% python3 -q
>>> import numpy as np
>>> np.set_printoptions(suppress=True, linewidth=140)
>>> tidy = lambda a: np.round(a, 1) + 0
>>> F = np.array([[2, -6, -4, 10, -10],
...     [2, -6, -4, 10, -10],
...     [2, -6, -4, 10, -10],
...     [1, -3, -2, 5, -5],
...     [1, -4, -2, 0, -4],
...     [0, 0, 0, 0, 0]])
>>> np.linalg.lstsq(F[:-1].T, F[-1])[2]
np.int32(2)
>>> arr = np.load("arr.npy")
>>> tidy(arr)
array([[ 0.3, -1.1, -1.8, -1.2],
       [ 0.2, -0.5, -0.5,  0.4],
       [-0.4,  0.2,  0.7,  2. ],
       [-0.5, -0.4, -0.3,  1.1],
       [-0.9,  0.6,  1.1,  1.2],
       [-1.3,  0.3,  0.3, -0.7],
       [ 0.7,  0.7,  1.8,  3.4],
       [ 1.1,  0. , -0.1, -0.2]])
>>> tidy(arr @ np.linalg.pinv(arr) @ arr)
array([[ 0.3, -1.1, -1.8, -1.2],
       [ 0.2, -0.5, -0.5,  0.5],
       [-0.4,  0.2,  0.7,  2. ],
       [-0.5, -0.4, -0.3,  1.1],
       [-0.9,  0.6,  1.1,  1.2],
       [-1.3,  0.3,  0.3, -0.7],
       [ 0.7,  0.7,  1.8,  3.4],
       [ 1.1,  0. , -0.1, -0.2]])
>>> print(np.abs(np.diag(np.linalg.qr(arr)[1])) > 1e-9)
[ True  True  True False]
>>> U, sig, Vt = np.linalg.svd(arr)
>>> V = Vt[:(sig > 1e-8).sum()]
>>> rng = np.random.default_rng(4069)
>>> x0 = arr[4] + 2 * arr[1] + rng.integers(2) * np.eye(4)[3]
>>> tidy(x0)
array([-0.5, -0.3,  0. ,  3.1])
>>> print(np.linalg.matrix_rank(np.vstack([arr, x0])))
4
>>> np.allclose(V.T @ V @ x0, x0)
False
>>> r = np.linalg.matrix_rank(arr)
>>> r
np.int64(3)
>>> null = np.linalg.svd(arr)[2][r:].T
>>> print(tidy(null[:, 0] / null[np.abs(null[:, 0]).round(6).argmax(), 0]))
[ 0.   1.  -0.7  0.2]
>>> np.linalg.matrix_rank(arr.T @ arr), np.linalg.matrix_rank(arr @ arr.T)
(np.int64(3), np.int64(3))
>>> np.allclose(arr @ null, 0)
True
>>> print(tidy(arr @ null))
[[0.]
 [0.]
 [0.]
 [0.]
 [0.]
 [0.]
 [0.]
 [0.]]
>>> M2 = np.array([[2, 1, 0], [1, 1, 0], [1, 2, 1], [0, 2, 1]])
>>> tidy(np.einsum("ij,ij->i", arr, arr))
array([ 5.8,  0.7,  4.7,  1.7,  3.8,  2.2, 15.5,  1.3])
>>> tidy(arr @ M2)
array([[-2.2, -6.8, -3. ],
       [-0.7, -0.5, -0.1],
       [ 0. ,  5.1,  2.7],
       [-1.6,  0.8,  0.8],
       [ 0. ,  4.4,  2.3],
       [-2. , -1.8, -0.4],
       [ 3.9, 11.7,  5.1],
       [ 2.2,  0.6, -0.3]])
>>> np.linalg.matrix_rank(np.vstack([arr, M2.T]))
np.int64(4)
>>> print(tidy(np.einsum("ik,kj->ij", arr, M2)))
[[-2.2 -6.8 -3. ]
 [-0.7 -0.5 -0.1]
 [ 0.   5.1  2.7]
 [-1.6  0.8  0.8]
 [ 0.   4.4  2.3]
 [-2.  -1.8 -0.4]
 [ 3.9 11.7  5.1]
 [ 2.2  0.6 -0.3]]
>>> np.vstack([arr, M2.T]).shape
(11, 4)
>>> A = np.array([[1.0, 0.5, 0.2, 0.1, 0.1, 0.0],
...     [0.5, 1.0, 0.5, 0.2, 0.1, 0.1],
...     [0.2, 0.5, 1.0, 0.5, 0.2, 0.1],
...     [0.1, 0.2, 0.5, 1.0, 0.5, 0.2],
...     [0.1, 0.1, 0.2, 0.5, 1.0, 0.5],
...     [0.0, 0.1, 0.1, 0.2, 0.5, 1.0]])
>>> vals, V = np.linalg.eigh(A)
>>> x0 = np.array([9, 5, 0, 3, 5, 7])
>>> tidy(V * np.maximum(vals, 0) @ V.T)
array([[1. , 0.5, 0.2, 0.1, 0.1, 0. ],
       [0.5, 1. , 0.5, 0.2, 0.1, 0.1],
       [0.2, 0.5, 1. , 0.5, 0.2, 0.1],
       [0.1, 0.2, 0.5, 1. , 0.5, 0.2],
       [0.1, 0.1, 0.2, 0.5, 1. , 0.5],
       [0. , 0.1, 0.1, 0.2, 0.5, 1. ]])
>>> (np.sign(V[:, -1].round(6)) == np.sign(V[0, -1].round(6))).astype(int)
array([1, 1, 1, 1, 1, 1])
>>> tidy(V * np.abs(vals) @ V.T)
array([[1. , 0.5, 0.2, 0.1, 0.1, 0. ],
       [0.5, 1. , 0.5, 0.2, 0.1, 0.1],
       [0.2, 0.5, 1. , 0.5, 0.2, 0.1],
       [0.1, 0.2, 0.5, 1. , 0.5, 0.2],
       [0.1, 0.1, 0.2, 0.5, 1. , 0.5],
       [0. , 0.1, 0.1, 0.2, 0.5, 1. ]])
>>> tidy(V * np.sqrt(vals) @ V.T)
array([[1. , 0.3, 0.1, 0. , 0. , 0. ],
       [0.3, 0.9, 0.2, 0.1, 0. , 0. ],
       [0.1, 0.2, 0.9, 0.2, 0.1, 0. ],
       [0. , 0.1, 0.2, 0.9, 0.2, 0.1],
       [0. , 0. , 0.1, 0.2, 0.9, 0.3],
       [0. , 0. , 0. , 0.1, 0.3, 1. ]])
>>> tidy(x0 @ A @ x0 / (x0 @ x0)), tidy(vals[0]), tidy(vals[-1])
(np.float64(1.7), np.float64(0.3), np.float64(2.3))
>>> vals, V = np.linalg.eigh(A)
>>> tidy(V.T @ V)
array([[1., 0., 0., 0., 0., 0.],
       [0., 1., 0., 0., 0., 0.],
       [0., 0., 1., 0., 0., 0.],
       [0., 0., 0., 1., 0., 0.],
       [0., 0., 0., 0., 1., 0.],
       [0., 0., 0., 0., 0., 1.]])
>>> tidy(np.linalg.eigvalsh(A + 4 * np.eye(6)))
array([4.3, 4.4, 4.6, 4.9, 5.4, 6.3])
>>> tidy(V @ np.diag(vals) @ V.T)
array([[1. , 0.5, 0.2, 0.1, 0.1, 0. ],
       [0.5, 1. , 0.5, 0.2, 0.1, 0.1],
       [0.2, 0.5, 1. , 0.5, 0.2, 0.1],
       [0.1, 0.2, 0.5, 1. , 0.5, 0.2],
       [0.1, 0.1, 0.2, 0.5, 1. , 0.5],
       [0. , 0.1, 0.1, 0.2, 0.5, 1. ]])
>>> print(tidy(V.T @ A @ V))
[[0.3 0.  0.  0.  0.  0. ]
 [0.  0.4 0.  0.  0.  0. ]
 [0.  0.  0.6 0.  0.  0. ]
 [0.  0.  0.  0.9 0.  0. ]
 [0.  0.  0.  0.  1.4 0. ]
 [0.  0.  0.  0.  0.  2.3]]
>>> tidy(vals.sum()), np.trace(A)
(np.float64(6.0), np.float64(6.0))
>>> Lm = np.linalg.cholesky(A)
>>> tidy(np.diag(Lm) ** 2)
array([1. , 0.7, 0.7, 0.7, 0.7, 0.7])
>>> tidy(Lm @ Lm.T)
array([[1. , 0.5, 0.2, 0.1, 0.1, 0. ],
       [0.5, 1. , 0.5, 0.2, 0.1, 0.1],
       [0.2, 0.5, 1. , 0.5, 0.2, 0.1],
       [0.1, 0.2, 0.5, 1. , 0.5, 0.2],
       [0.1, 0.1, 0.2, 0.5, 1. , 0.5],
       [0. , 0.1, 0.1, 0.2, 0.5, 1. ]])
>>> tidy(Lm)
array([[1. , 0. , 0. , 0. , 0. , 0. ],
       [0.5, 0.9, 0. , 0. , 0. , 0. ],
       [0.2, 0.5, 0.9, 0. , 0. , 0. ],
       [0.1, 0.2, 0.5, 0.9, 0. , 0. ],
       [0.1, 0.1, 0.2, 0.5, 0.9, 0. ],
       [0. , 0.1, 0.1, 0.2, 0.5, 0.9]])
>>> print(A / np.sqrt(np.outer(np.diag(A), np.diag(A))))
[[1.  0.5 0.2 0.1 0.1 0. ]
 [0.5 1.  0.5 0.2 0.1 0.1]
 [0.2 0.5 1.  0.5 0.2 0.1]
 [0.1 0.2 0.5 1.  0.5 0.2]
 [0.1 0.1 0.2 0.5 1.  0.5]
 [0.  0.1 0.1 0.2 0.5 1. ]]
>>> M2 = A / np.sqrt((A ** 2).mean(axis=1, keepdims=True))
>>> np.linalg.matrix_rank(A - A.mean(axis=1, keepdims=True))
np.int64(5)
>>> tidy(A - A.mean(axis=1, keepdims=True))
array([[ 0.7,  0.2, -0.1, -0.2, -0.2, -0.3],
       [ 0.1,  0.6,  0.1, -0.2, -0.3, -0.3],
       [-0.2,  0.1,  0.6,  0.1, -0.2, -0.3],
       [-0.3, -0.2,  0.1,  0.6,  0.1, -0.2],
       [-0.3, -0.3, -0.2,  0.1,  0.6,  0.1],
       [-0.3, -0.2, -0.2, -0.1,  0.2,  0.7]])
>>> print(tidy(M2[0]))
[2.1 1.1 0.4 0.2 0.2 0. ]
>>> x0 = np.ones(6)
>>> for _ in range(6):
...     x0 = A @ x0
...     x0 /= np.linalg.norm(x0)
...     print(round(x0 @ A @ x0, 1))
... 
2.3
2.3
2.3
2.3
2.3
2.3
>>> print(tidy(np.linalg.eigvalsh(A)[-1]))
2.3
>>> tidy(x0)
array([0.3, 0.4, 0.5, 0.5, 0.4, 0.3])
>>> m1 = np.load("mat.npy")
>>> tidy(m1)
array([[-1. , -0.1, -0.2, -0.4, -0.7, -0.1,  0.1, -0.3],
       [-0.1, -1. , -1. ,  0.4, -1.2, -0.5, -0.4,  0.1],
       [-0.2, -1. , -0.5,  0.1, -0.2,  0.4, -0.3,  0.1],
       [-0.4,  0.4,  0.1, -1.7,  0.5, -0.5,  0.6, -0.3],
       [-0.7, -1.2, -0.2,  0.5, -1.1, -0.2,  0.7,  0.3],
       [-0.1, -0.5,  0.4, -0.5, -0.2, -0.9,  1. , -0.2],
       [ 0.1, -0.4, -0.3,  0.6,  0.7,  1. , -1.4, -0.7],
       [-0.3,  0.1,  0.1, -0.3,  0.3, -0.2, -0.7, -1.3]])
>>> # null space of dimension 2
>>> x0 = np.array([1, 0, -1, 2, -2, 1])
>>> np.linalg.norm(A @ x0) <= np.linalg.norm(A, 2) * np.linalg.norm(x0) + 1e-9
np.True_
>>> tidy(np.einsum("ij,j->i", A, x0))
array([ 0.8,  0.3, -0.1,  0.8, -0.6,  0.3])
>>> tidy((A * x0).sum(axis=1))
array([ 0.8,  0.3, -0.1,  0.8, -0.6,  0.3])
>>> np.sign((A @ x0).round(6))
array([ 1.,  1., -1.,  1., -1.,  1.])
>>> (A @ x0).argmax()
np.int64(3)
>>> np.all(np.linalg.eigvalsh(m1) > 0)
np.False_
>>> print([round(float(np.linalg.det(m1[:i, :i])), 2) + 0 for i in range(1, 9)])
[-1.02, 1.04, 0.48, -0.69, 1.01, -0.34, 0.0, 0.0]
>>> tidy(np.linalg.eigvalsh(m1).min())
np.float64(-3.0)
>>> print(tidy(np.linalg.norm(m1, "nuc")))
11.0
>>> tidy(np.linalg.norm(m1, 2))
np.float64(3.0)
>>> print(tidy(np.linalg.norm(m1, axis=1)))
[1.4 2.  1.3 2.  2.  1.6 2.1 1.6]
>>> tidy(np.linalg.norm(m1) ** 2 / np.linalg.norm(m1, 2) ** 2)
np.float64(2.8)
>>> U, sig, Vt = np.linalg.svd(m1)
>>> V = Vt[:(sig > 1e-8).sum()]
>>> x0 = m1[2] + 3 * m1[0] + rng.integers(2) * np.eye(8)[5]
>>> tidy(x0)
array([-3.2, -1.2, -1. , -1.2, -2.2,  1. ,  0. , -1. ])
>>> tidy(np.diag(V.T @ V))
array([0.8, 1. , 0.6, 0.8, 0.7, 0.8, 0.7, 0.7])
>>> print(np.linalg.matrix_rank(np.vstack([m1, x0])))
7
>>> print(tidy(np.linalg.norm(x0 - V.T @ V @ x0)))
0.5
>>> W1 = np.array([[-3, -5, -2, 3, 0, -4],
...     [5, 1, 2, 0, -2, 3],
...     [-1, 5, 2, -4, 1, 0],
...     [-1, 0, 2, 0, -4, 5],
...     [4, -1, -4, 1, 0, 2],
...     [3, -5, 1, 3, -1, 3],
...     [1, 2, -1, 5, 0, -4],
...     [-4, 1, -2, -5, 5, -1]])
>>> b = np.array([-1, 2, -2, -2, 1, 0])
>>> hid = np.maximum(m1 @ W1 + b, 0)
>>> (hid > 0).astype(int)
array([[1, 1, 1, 0, 1, 1],
       [0, 0, 0, 0, 1, 0],
       [0, 0, 0, 0, 1, 0],
       [1, 1, 0, 1, 1, 0],
       [0, 1, 1, 0, 1, 0],
       [0, 1, 0, 0, 1, 0],
       [1, 0, 0, 0, 0, 1],
       [1, 1, 1, 0, 0, 1]])
>>> tidy((hid > 0).mean(axis=0))
array([0.5, 0.6, 0.4, 0.1, 0.8, 0.4])
>>> C = np.array([[0, -1, -2],
...     [2, -1, 2],
...     [-2, 2, 2],
...     [2, 0, 1],
...     [-2, 1, 0],
...     [-2, 2, -2]])
>>> (hid @ C).round(6).argmax(axis=1)
array([2, 1, 1, 0, 2, 2, 1, 1])
>>> r0 = np.array([-1, 1, 1, 0])
>>> data = np.outer(rng.normal(size=20), r0) + 0.1 * rng.normal(size=(20, 4))
>>> tidy(data)
array([[ 1. , -0.9, -1. ,  0.1],
       [ 1.4, -1.6, -1.4,  0.1],
       [ 1.7, -1.7, -1.7,  0. ],
       [ 0.3, -0.7, -0.5, -0.2],
       [ 0.5, -0.6, -0.6,  0.1],
       [-0.9,  0.9,  1.1, -0.1],
       [ 0.1,  0.1,  0.2,  0.1],
       [-0.3,  0.2,  0.3,  0. ],
       [ 1.4, -1.4, -1.5,  0.2],
       [-0.9,  1. ,  0.7, -0.1],
       [-2. ,  2.1,  2. , -0.1],
       [-0.4,  0.2,  0.4, -0.2],
       [ 0.7, -0.9, -0.8, -0.1],
       [ 0.2, -0.5, -0.4,  0.1],
       [-0.6,  0.5,  0.6, -0.1],
       [-0.6,  0.6,  0.5,  0. ],
       [-1.1,  1. ,  0.9, -0.2],
       [-1. ,  1.1,  1. ,  0. ],
       [-0.7,  0.7,  0.9,  0.1],
       [ 0.6, -0.7, -0.8,  0. ]])
>>> x0 = np.array([-5, 1, -2, -4])
>>> rhs = data @ x0
>>> tidy(rhs)
array([-4.3, -6.2, -6.5, -0.6, -2.2,  3.6, -1.3,  0.7, -6.3,  4.5,  8.6,  2.3, -2.2, -1. ,  2.8,  2.7,  5.3,  3.9,  1.9, -2.1])
>>> tidy(np.linalg.solve(data.T @ data, data.T @ rhs))
array([-5.,  1., -2., -4.])
>>> tidy(np.linalg.lstsq(data, rhs)[0])
array([-5.,  1., -2., -4.])
>>> rhs = rhs + 0.1 * rng.normal(size=20)
>>> tidy(rhs)
array([-4.2, -6.2, -6.4, -0.6, -2.2,  3.7, -1.4,  0.8, -6.5,  4.5,  8.5,  2.2, -2.2, -1. ,  2.9,  2.9,  5.1,  3.8,  1.8, -2. ])
>>> b, *_ = np.linalg.lstsq(data, rhs)
>>> b.round()
array([-5.,  1., -2., -4.])
>>> [round(float(np.linalg.norm(np.linalg.solve(data.T @ data + lam * np.eye(4), data.T @ rhs))), 2) for lam in (0, 1, 10, 100)]
[6.83, 2.78, 2.01, 0.86]
>>> print(tidy(data.T @ (rhs - data @ b)))
[0. 0. 0. 0.]
>>> tidy(np.linalg.norm(rhs - data @ b))
np.float64(0.4)
>>> E = np.load("dump.npy")
>>> E
array([[0., 1., 1., 1., 1., 1., 1., 1., 1., 1., 1.],
       [1., 0., 1., 1., 1., 1., 1., 1., 1., 1., 1.],
       [1., 1., 0., 1., 1., 1., 1., 1., 1., 1., 1.],
       [1., 1., 1., 0., 1., 1., 1., 1., 1., 1., 1.],
       [1., 1., 1., 1., 0., 1., 1., 1., 1., 1., 1.],
       [1., 1., 1., 1., 1., 0., 1., 1., 1., 1., 1.],
       [1., 1., 1., 1., 1., 1., 0., 1., 1., 1., 1.],
       [1., 1., 1., 1., 1., 1., 1., 0., 1., 1., 1.],
       [1., 1., 1., 1., 1., 1., 1., 1., 0., 1., 1.],
       [1., 1., 1., 1., 1., 1., 1., 1., 1., 0., 1.],
       [1., 1., 1., 1., 1., 1., 1., 1., 1., 1., 0.]])
>>> np.unravel_index(np.abs(E).argmax(), E.shape)
(np.int64(0), np.int64(1))
>>> print(tidy(np.linalg.svd(E, compute_uv=False)))
[10.  1.  1.  1.  1.  1.  1.  1.  1.  1.  1.]
>>> np.diff(E, axis=0)
array([[ 1., -1.,  0.,  0.,  0.,  0.,  0.,  0.,  0.,  0.,  0.],
       [ 0.,  1., -1.,  0.,  0.,  0.,  0.,  0.,  0.,  0.,  0.],
       [ 0.,  0.,  1., -1.,  0.,  0.,  0.,  0.,  0.,  0.,  0.],
       [ 0.,  0.,  0.,  1., -1.,  0.,  0.,  0.,  0.,  0.,  0.],
       [ 0.,  0.,  0.,  0.,  1., -1.,  0.,  0.,  0.,  0.,  0.],
       [ 0.,  0.,  0.,  0.,  0.,  1., -1.,  0.,  0.,  0.,  0.],
       [ 0.,  0.,  0.,  0.,  0.,  0.,  1., -1.,  0.,  0.,  0.],
       [ 0.,  0.,  0.,  0.,  0.,  0.,  0.,  1., -1.,  0.,  0.],
       [ 0.,  0.,  0.,  0.,  0.,  0.,  0.,  0.,  1., -1.,  0.],
       [ 0.,  0.,  0.,  0.,  0.,  0.,  0.,  0.,  0.,  1., -1.]])
>>> E.shape
(11, 11)
>>> K = np.load("block3.npy")
>>> K
array([[-4.7,  1.6,  0. ],
       [ 3.7,  2.8, -1.7],
       [ 0. , -5. , -0.6],
       [ 0.8, -4.9,  0.4],
       [ 1.5,  2.5, -4.1],
       [ 1.5,  0.6,  4.7],
       [-3. , -3.7, -1.5],
       [-3.4,  1.9,  3.1],
       [-1. ,  4.7, -1.4],
       [-1.8,  1.8, -4.3],
       [ 3. ,  0.9, -3.9],
       [ 3.1, -1.1, -3.8],
       [-1.2,  4.8, -0.2],
       [ 4.5, -0.1, -2.2],
       [-0.7, -3.3, -3.7],
       [-0.9,  3.6, -3.4],
       [ 0.3, -5. ,  0.1],
       [ 3.4,  3.2,  1.8],
       [-2.6,  2.6, -3.4],
       [-3.3,  3.8,  0.1],
       [ 1.8,  4.6,  0.7],
       [ 4. ,  0.7, -2.9],
       [-2.1, -0.3,  4.5],
       [ 3.9, -2.7, -1.7],
       [-1.3, -3.6,  3.2],
       [-3.7, -2.8, -1.9],
       [ 0.7,  1.3, -4.8],
       [-4.7, -1. ,  1.4],
       [-1.4,  0.5,  4.8],
       [ 2.3,  1. , -4.3],
       [ 3.8, -2.2, -2.3],
       [-3.5, -3. , -1.9],
       [ 2.7,  1.1, -4.1],
       [ 4. , -1.4,  2.7],
       [ 2.8,  4. ,  1.2],
       [-3.3,  0.2,  3.7]])
>>> Ac = (K - K.mean(axis=0)) / K.std(axis=0)
>>> tidy(Ac.std(axis=0))
array([1., 1., 1.])
>>> np.argwhere(np.abs(Ac) > 2)
array([], shape=(0, 2), dtype=int64)
>>> b = np.linalg.lstsq(np.delete(Ac, 1, axis=1), Ac[:, 1])[0]
>>> tidy(b)
array([0., 0.])
>>> tidy(1 - np.var(Ac[:, 1] - np.delete(Ac, 1, axis=1) @ b))
np.float64(0.0)
>>> np.abs(b).argmax()
np.int64(0)
